>>> import numpy as np
>>> import numpy.linalg as la
>>> np.set_printoptions(precision=2, suppress=True, linewidth=160, floatmode="fixed")
>>> def rd(a):
...     return np.round(a, 2) + 0
... 
>>> F = 5 * np.eye(4) + np.eye(4, k=1)
>>> F
array([[5.00, 1.00, 0.00, 0.00],
       [0.00, 5.00, 1.00, 0.00],
       [0.00, 0.00, 5.00, 1.00],
       [0.00, 0.00, 0.00, 5.00]])
>>> vec = np.array([0, 0, 0, 0])
>>> target = F @ vec
>>> b, lr = np.zeros(4), 1 / la.norm(F, 2) ** 2
>>> for i in range(25):
...     b -= lr * F.T @ (F @ b - target)
...     if i % 5 == 0: print(i, round(la.norm(F @ b - target), 2))
... 
0 0.0
5 0.0
10 0.0
15 0.0
20 0.0
>>> b
array([0.00, 0.00, 0.00, 0.00])
>>> W0 = np.diag(np.array([4, 4, 3, 5, 1, 2, 1, 3])) + 5 * np.eye(8, k=1) + 5 * np.eye(8, k=-1)
>>> W0
array([[4.00, 5.00, 0.00, 0.00, 0.00, 0.00, 0.00, 0.00],
       [5.00, 4.00, 5.00, 0.00, 0.00, 0.00, 0.00, 0.00],
       [0.00, 5.00, 3.00, 5.00, 0.00, 0.00, 0.00, 0.00],
       [0.00, 0.00, 5.00, 5.00, 5.00, 0.00, 0.00, 0.00],
       [0.00, 0.00, 0.00, 5.00, 1.00, 5.00, 0.00, 0.00],
       [0.00, 0.00, 0.00, 0.00, 5.00, 2.00, 5.00, 0.00],
       [0.00, 0.00, 0.00, 0.00, 0.00, 5.00, 1.00, 5.00],
       [0.00, 0.00, 0.00, 0.00, 0.00, 0.00, 5.00, 3.00]])
>>> # equal to its transpose
>>> ev, evecs = la.eigh(W0)
>>> vec = np.array([4, 2, 2, 4, 2, 1, 5, 1])
>>> (np.sign(evecs[:, -1].round(6)) == np.sign(evecs[0, -1].round(6))).astype(int)
array([1, 1, 1, 1, 1, 1, 1, 1])
>>> rd(vec @ W0 @ vec / (vec @ vec)), rd(ev[0]), rd(ev[-1])
(np.float64(8.54), np.float64(-7.14), np.float64(12.65))
>>> vec @ W0 @ vec
np.float64(606.0)
>>> rd(la.eigvalsh(W0[1:, 1:]))
array([-7.12, -4.17, -1.42,  3.40,  6.57,  9.51, 12.23])
